$ python -q
>>> import numpy as np
>>> from numpy import linalg as LA
>>> np.set_printoptions(suppress=True, linewidth=100)
>>> rnd = lambda a: np.round(a, 2) + 0
>>> O, _ = LA.qr(np.array([[-1.0, -0.3, -0.4, 0.6, -0.2, 2.4, 0.5],
...     [-0.4, -0.4, 1.1, -0.5, -1.0, -2.0, -0.3],
...     [0.7, 0.1, -0.2, 1.1, 0.3, 0.2, 0.1],
...     [0.6, 0.7, -1.9, -0.4, 0.9, -0.2, -1.7],
...     [-1.4, -1.5, 0.9, 0.2, 0.0, 1.4, -0.5],
...     [2.0, 1.4, -1.5, 0.5, -0.2, -1.2, -0.1],
...     [0.7, 0.4, -0.4, -0.5, 0.1, 0.4, -1.1]]))
>>> K = O[:, :7]
>>> print(rnd(K))
[[-0.34  0.52 -0.28  0.5   0.39 -0.28  0.25]
 [-0.14 -0.13  0.41 -0.23  0.63  0.39  0.45]
 [ 0.24 -0.49 -0.21  0.53 -0.21  0.14  0.56]
 [ 0.21  0.32 -0.67 -0.43 -0.03  0.41  0.24]
 [-0.48 -0.59 -0.5  -0.12  0.28 -0.06 -0.27]
 [ 0.69 -0.06 -0.12  0.21  0.57 -0.01 -0.38]
 [ 0.24 -0.13 -0.05 -0.42  0.09 -0.76  0.4 ]]
>>> other = LA.inv(K)
>>> print(rnd(LA.inv(other)))
[[-0.34  0.52 -0.28  0.5   0.39 -0.28  0.25]
 [-0.14 -0.13  0.41 -0.23  0.63  0.39  0.45]
 [ 0.24 -0.49 -0.21  0.53 -0.21  0.14  0.56]
 [ 0.21  0.32 -0.67 -0.43 -0.03  0.41  0.24]
 [-0.48 -0.59 -0.5  -0.12  0.28 -0.06 -0.27]
 [ 0.69 -0.06 -0.12  0.21  0.57 -0.01 -0.38]
 [ 0.24 -0.13 -0.05 -0.42  0.09 -0.76  0.4 ]]
>>> print(rnd(LA.slogdet(K)[0]))
1.0
>>> print(rnd(LA.det(K) * other))
[[-0.34 -0.14  0.24  0.21 -0.48  0.69  0.24]
 [ 0.52 -0.13 -0.49  0.32 -0.59 -0.06 -0.13]
 [-0.28  0.41 -0.21 -0.67 -0.5  -0.12 -0.05]
 [ 0.5  -0.23  0.53 -0.43 -0.12  0.21 -0.42]
 [ 0.39  0.63 -0.21 -0.03  0.28  0.57  0.09]
 [-0.28  0.39  0.14  0.41 -0.06 -0.01 -0.76]
 [ 0.25  0.45  0.56  0.24 -0.27 -0.38  0.4 ]]
>>> print(np.allclose(other, K.T))
True
>>> W0 = np.loadtxt("mat.csv", delimiter=",")
>>> print(W0)
[[  1.  -3.   9. -27.]
 [  1.  -2.   4.  -8.]
 [  1.  -1.   1.  -1.]
 [  1.   0.   0.   0.]
 [  1.   1.   1.   1.]
 [  1.   2.   4.   8.]
 [  1.   3.   9.  27.]]
>>> x = np.array([3, 0, 0, -1])
>>> y = W0 @ x
>>> beta, lr = np.zeros(4), 1 / LA.norm(W0, 2) ** 2
>>> for i in range(50):
...     beta -= lr * W0.T @ (W0 @ beta - y)
...     if i % 10 == 0: print(i, round(LA.norm(W0 @ beta - y), 2))
... 
0 7.37
10 5.19
20 4.92
30 4.82
40 4.73
>>> print(rnd(beta))
[ 0.32 -0.11  0.39 -0.99]
>>> r0 = np.array([0, 0, -1])
>>> print(np.array([np.convolve(row, r0, "same") for row in W0]))
[[ 0. -1.  3. -9.]
 [ 0. -1.  2. -4.]
 [ 0. -1.  1. -1.]
 [ 0. -1.  0.  0.]
 [ 0. -1. -1. -1.]
 [ 0. -1. -2. -4.]
 [ 0. -1. -3. -9.]]
>>> print(np.convolve(W0[4], r0))
[ 0.  0. -1. -1. -1. -1.]
>>> print(np.correlate(W0[4], W0[0], "full"))
[-27. -18. -21. -20.   7.  -2.   1.]
>>> print(np.polyval(r0, W0[4]))
[-1. -1. -1. -1.]
>>> t3 = np.stack([W0, 2 * W0, W0[::-1]])
>>> print(LA.matrix_rank(t3))
[4 4 4]
>>> print((t3 @ W0.T).shape)
(3, 7, 7)
>>> other = np.c_[W0[:, :3] @ np.array([[-2, 3, 1], [-3, 1, 0], [-2, 2, 1]]), np.array([-1, -1, 1, 0, 0, 2, -2])]
>>> print(other)
[[-11.  18.  10.  -1.]
 [ -4.   9.   5.  -1.]
 [ -1.   4.   2.   1.]
 [ -2.   3.   1.   0.]
 [ -7.   6.   2.   0.]
 [-16.  13.   5.   2.]
 [-29.  24.  10.  -2.]]
>>> print(LA.matrix_rank(np.c_[W0, other]))
5
>>> print(rnd(LA.lstsq(W0, other[:, 0])[0]))
[-2. -3. -2.  0.]
>>> print(rnd(LA.norm(other - W0 @ LA.lstsq(W0, other)[0], axis=0)))
[0.   0.   0.   2.31]
>>> x = np.array([2, 4, 5, 2])
>>> y = W0 @ x
>>> print(rnd(LA.solve(W0.T @ W0, W0.T @ y)))
[2. 4. 5. 2.]
>>> rng = np.random.default_rng(7722)
>>> y = y + 0.02 * rng.normal(size=7)
>>> print(rnd(y))
[-19.    -2.     1.04   1.98  12.99  46.04 112.98]
>>> beta, *_ = LA.lstsq(W0, y)
>>> print(beta.round())
[2. 4. 5. 2.]
>>> print(rnd(LA.norm(y - W0 @ beta)))
0.06
>>> A = np.loadtxt("layer6.csv", delimiter=",")
>>> print(A)
[[ 1.  0.  0.  0.  0.]
 [ 0.  1.  0.  0.  0.]
 [ 0.  0.  1.  0.  0.]
 [ 0.  0.  0. -1.  0.]
 [ 0.  0.  0.  0. -1.]]
>>> O, R = LA.qr(A)
>>> print(O.T @ O)
[[1. 0. 0. 0. 0.]
 [0. 1. 0. 0. 0.]
 [0. 0. 1. 0. 0.]
 [0. 0. 0. 1. 0.]
 [0. 0. 0. 0. 1.]]
>>> print(O)
[[ 1.  0.  0.  0.  0.]
 [-0.  1.  0.  0.  0.]
 [-0. -0.  1.  0.  0.]
 [-0. -0. -0.  1.  0.]
 [-0. -0. -0. -0.  1.]]
>>> print(O @ R)
[[ 1.  0.  0.  0.  0.]
 [ 0.  1.  0.  0.  0.]
 [ 0.  0.  1.  0.  0.]
 [ 0.  0.  0. -1.  0.]
 [ 0.  0.  0.  0. -1.]]
>>> print(R)
[[ 1.  0.  0.  0.  0.]
 [ 0.  1.  0.  0.  0.]
 [ 0.  0.  1.  0.  0.]
 [ 0.  0.  0. -1.  0.]
 [ 0.  0.  0.  0. -1.]]
>>> print(abs(R[0, 0]), rnd(LA.norm(A[:, 0])))
1.0 1.0
>>> x = np.array([1, 2, 0, 1, 1])
>>> print([p for p in range(1, 25) if np.allclose(LA.matrix_power(A, p), np.eye(5))])
[2, 4, 6, 8, 10, 12, 14, 16, 18, 20, 22, 24]
>>> print(A.T @ (A @ x))
[1. 2. 0. 1. 1.]
>>> lab = rng.permutation(5)
>>> other = A[:, lab] * rng.choice([-1, 1], 5)
>>> print(other)
[[ 0. -0. -0.  1. -0.]
 [ 0. -1. -0.  0. -0.]
 [ 1. -0. -0.  0. -0.]
 [ 0. -0.  1.  0. -0.]
 [ 0. -0. -0.  0.  1.]]
>>> U, _, VT = LA.svd(A.T @ other)
>>> print(U @ VT)
[[ 0.  0.  0.  1.  0.]
 [ 0. -1.  0.  0.  0.]
 [ 1.  0.  0.  0.  0.]
 [ 0.  0. -1.  0.  0.]
 [ 0.  0.  0.  0. -1.]]
>>> print(lab)
[2 1 3 0 4]
>>> F = np.loadtxt("w.csv", delimiter=",")
>>> print(rnd(F))
[[ 1.86 -0.73  0.12]
 [-0.73  0.45 -0.72]
 [ 0.12 -0.72  2.69]]
>>> other = np.array([[1, 2, 1], [3, 1, -1]])
>>> cent = np.kron(other, F)
>>> print(rnd(LA.norm(cent, 2)), rnd(LA.norm(other, 2) * LA.norm(F, 2)))
10.91 10.91
>>> lab = rng.permutation(3)
>>> print(lab)
[0 2 1]
>>> other = F[lab][:, lab]
>>> print(rnd(np.diag(other)))
[1.86 2.69 0.45]
>>> print(np.allclose(other, F))
False
>>> print(rnd(LA.det(other)), rnd(LA.det(F[lab])))
0.0 0.0
>>> print(rnd(np.sort(np.abs(LA.eigvals(other)))))
[0. 2. 3.]
>>> print(rnd(np.trace(other)))
5.0
>>> print([round(float(LA.det(A[:i, :i])), 2) + 0 for i in range(1, 6)])
[1.0, 1.0, 1.0, -1.0, 1.0]
>>> print(np.all(LA.eigvalsh(A) > 0))
False
>>> evals, evecs = LA.eig(A)
>>> print(rnd(np.sort(LA.eigvals(LA.inv(A)))))
[-1. -1.  1.  1.  1.]
>>> print(A @ evecs[:, 0] - evals[0] * evecs[:, 0])
[0. 0. 0. 0. 0.]
>>> print(rnd(np.sort(LA.eigvals(A.T))))
[-1. -1.  1.  1.  1.]
>>> print(evals)
[ 1.  1.  1. -1. -1.]
>>> print(np.prod(evals))
1.0
>>> X = np.eye(9, dtype=int)[rng.permutation(9)] * np.array([4, 3, 3, 2, -5, 4, 4, -4, 4])
>>> print(X)
[[ 0  3  0  0  0  0  0  0  0]
 [ 0  0  0  0  0  0  4  0  0]
 [ 0  0  0  0 -5  0  0  0  0]
 [ 0  0  0  0  0  0  0  0  4]
 [ 0  0  0  0  0  0  0 -4  0]
 [ 0  0  0  2  0  0  0  0  0]
 [ 0  0  3  0  0  0  0  0  0]
 [ 0  0  0  0  0  4  0  0  0]
 [ 4  0  0  0  0  0  0  0  0]]
>>> evals, evecs = LA.eigvalsh(A)
Traceback (most recent call last):
  File "<python-input-81>", line 1, in <module>
    evals, evecs = LA.eigvalsh(A)
    ^^^^^^^^^^^^
ValueError: too many values to unpack (expected 2)
>>> evals, evecs = LA.eigh(A)
>>> print(evecs.T @ evecs)
[[1. 0. 0. 0. 0.]
 [0. 1. 0. 0. 0.]
 [0. 0. 1. 0. 0.]
 [0. 0. 0. 1. 0.]
 [0. 0. 0. 0. 1.]]
>>> print(evecs @ np.diag(evals) @ evecs.T)
[[ 1.  0.  0.  0.  0.]
 [ 0.  1.  0.  0.  0.]
 [ 0.  0.  1.  0.  0.]
 [ 0.  0.  0. -1.  0.]
 [ 0.  0.  0.  0. -1.]]
>>> print(evecs.T @ A @ evecs)
[[-1.  0.  0.  0.  0.]
 [ 0. -1.  0.  0.  0.]
 [ 0.  0.  1.  0.  0.]
 [ 0.  0.  0.  1.  0.]
 [ 0.  0.  0.  0.  1.]]
>>> print((evals > 1e-8).sum(), (evals < -1e-8).sum())
3 2
>>> print(np.unique(evals.round(6) + 0, return_counts=True)[1])
[2 3]
>>> x = np.array([3, -8, 4, 5, -9, -5, -2, 3, 5])
>>> y = X @ x
>>> print(y)
[-24  -8  45  20 -12  10  12 -20  12]
>>> print(rnd(LA.solve(X, X[:, 2])))
[0. 0. 1. 0. 0. 0. 0. 0. 0.]
>>> print(rnd(LA.solve(X, -3 * y)))
[ -9.  24. -12. -15.  27.  15.   6.  -9. -15.]
>>> r0, r1 = A[4], A[2]
>>> print(r0 @ r1)
0.0
>>> print(r0 @ r0)
1.0
>>> p = (r0 @ r1) / (r0 @ r0) * r0
>>> print(rnd(LA.norm(r0 + r1) ** 2 + LA.norm(r0 - r1) ** 2))
4.0
>>> print(LA.matrix_rank(np.outer(r0, r1)))
1
>>> r0 = np.array([-2, -3, 0])
>>> print(np.convolve(X[7], r0))
[  0   0   0   0   0  -8 -12   0   0   0   0]
>>> print(np.cross(X[7, :3], X[3, :3]))
[0 0 0]
>>> print(np.polyval(r0, X[7]))
[  0   0   0   0   0 -44   0   0   0]
>>> print(np.array([np.convolve(row, r0, "same") for row in X]))
[[ -6  -9   0   0   0   0   0   0   0]
 [  0   0   0   0   0  -8 -12   0   0]
 [  0   0   0  10  15   0   0   0   0]
 [  0   0   0   0   0   0   0  -8 -12]
 [  0   0   0   0   0   0   8  12   0]
 [  0   0  -4  -6   0   0   0   0   0]
 [  0  -6  -9   0   0   0   0   0   0]
 [  0   0   0   0  -8 -12   0   0   0]
 [-12   0   0   0   0   0   0   0   0]]
>>> mat = np.load("x.npy")
>>> print(mat)
[[ 0 -3  1  1  0  1  2]
 [-3  0 -3  1  1  0  1]
 [ 1 -3  0 -3  1  1  0]
 [ 1  1 -3  0 -3  1  1]
 [ 0  1  1 -3  0 -3  1]
 [ 1  0  1  1 -3  0 -3]
 [ 2  1  0  1  1 -3  0]]
>>> print((mat + mat.T) / 2)
[[ 0. -3.  1.  1.  0.  1.  2.]
 [-3.  0. -3.  1.  1.  0.  1.]
 [ 1. -3.  0. -3.  1.  1.  0.]
 [ 1.  1. -3.  0. -3.  1.  1.]
 [ 0.  1.  1. -3.  0. -3.  1.]
 [ 1.  0.  1.  1. -3.  0. -3.]
 [ 2.  1.  0.  1.  1. -3.  0.]]
>>> print(LA.matrix_power(mat, 2))
[[ 16   0   7  -3  -6  -4  -5]
 [  0  21  -5   4  -5 -11  -4]
 [  7  -5  21  -4   3  -5  -6]
 [ -3   4  -4  22  -4   4  -3]
 [ -6  -5   3  -4  21  -5   7]
 [ -4 -11  -5   4  -5  21   0]
 [ -5  -4  -6  -3   7   0  16]]
>>> print(rnd(LA.det(mat)))
12000.0
>>> print(np.trace(mat))
0
>>> arr = np.minimum.outer(np.arange(1, 5), np.arange(1, 5)) * 5
>>> print(arr)
[[ 5  5  5  5]
 [ 5 10 10 10]
 [ 5 10 15 15]
 [ 5 10 15 20]]
>>> L = LA.cholesky(arr)
>>> print(rnd(np.prod(np.diag(L)) ** 2), rnd(LA.det(arr)))
625.0 625.0
>>> print(rnd(L))
[[2.24 0.   0.   0.  ]
 [2.24 2.24 0.   0.  ]
 [2.24 2.24 2.24 0.  ]
 [2.24 2.24 2.24 2.24]]
>>> evals, evecs = LA.eigh(arr)
>>> x = np.array([-1, -1, 1, 0])
>>> print(rnd(LA.eigvalsh(arr[1:, 1:])))
[ 1.61  3.93 39.46]
>>> print(rnd(evecs * np.sqrt(evals) @ evecs.T))
[[1.93 0.82 0.59 0.51]
 [0.82 2.52 1.33 1.1 ]
 [0.59 1.33 3.03 1.92]
 [0.51 1.1  1.92 3.85]]
>>> print(rnd(evecs * np.abs(evals) @ evecs.T))
[[ 5.  5.  5.  5.]
 [ 5. 10. 10. 10.]
 [ 5. 10. 15. 15.]
 [ 5. 10. 15. 20.]]
>>> print(x @ arr @ x)
10
>>> print((np.sign(evecs[:, -1].round(6)) == np.sign(evecs[0, -1].round(6))).astype(int))
[1 1 1 1]
>>> U, s, VT = LA.svd(arr, full_matrices=False)
>>> print(np.allclose(U * s @ VT, arr))
True
>>> print(rnd(VT @ VT.T))
[[1. 0. 0. 0.]
 [0. 1. 0. 0.]
 [0. 0. 1. 0.]
 [0. 0. 0. 1.]]
>>> print((s > 1e-8).sum())
4
>>> print(rnd(U.T @ U))
[[1. 0. 0. 0.]
 [0. 1. 0. 0.]
 [0. 0. 1. 0.]
 [0. 0. 0. 1.]]
>>> feats = np.load("run6.npy")
>>> print(feats)
[[ -4   2   0   2   5   5]
 [  1  -3  -3  -3   4   5]
 [  2  -1  -3  -4   0   5]
 [  2   0  -2   2   4  -5]
 [  5   4   5  -3  -5   4]
 [  2   0  -5   4   4  -1]
 [  4   4  -2   1  -4  -1]
 [  5  -3   5   1   5   5]
 [  4  -4   0   3   0  -4]
 [  1 -13 -15 -13  25  30]]
>>> other = np.array([[-3, 2, 2],
...     [0, 0, 0],
...     [-2, -1, 2],
...     [0, 2, -2],
...     [2, -1, -3],
...     [-2, -2, 3]])
>>> print(np.einsum("ik,kj->ij", feats, other))
[[ 12 -19 -12]
 [  1 -15   5]
 [-10 -11  21]
 [ 16  16 -31]
 [-43  -4  53]
 [ 14  15 -29]
 [-14  18  11]
 [-25  -8  18]
 [ -4  22 -10]
 [ 17 -94  13]]
>>> print(np.einsum("ij->j", feats))
[ 22 -14 -20 -10  38  43]
>>> print(feats @ other)
[[ 12 -19 -12]
 [  1 -15   5]
 [-10 -11  21]
 [ 16  16 -31]
 [-43  -4  53]
 [ 14  15 -29]
 [-14  18  11]
 [-25  -8  18]
 [ -4  22 -10]
 [ 17 -94  13]]
>>> print(np.vstack([feats, other.T]).shape)
(13, 6)
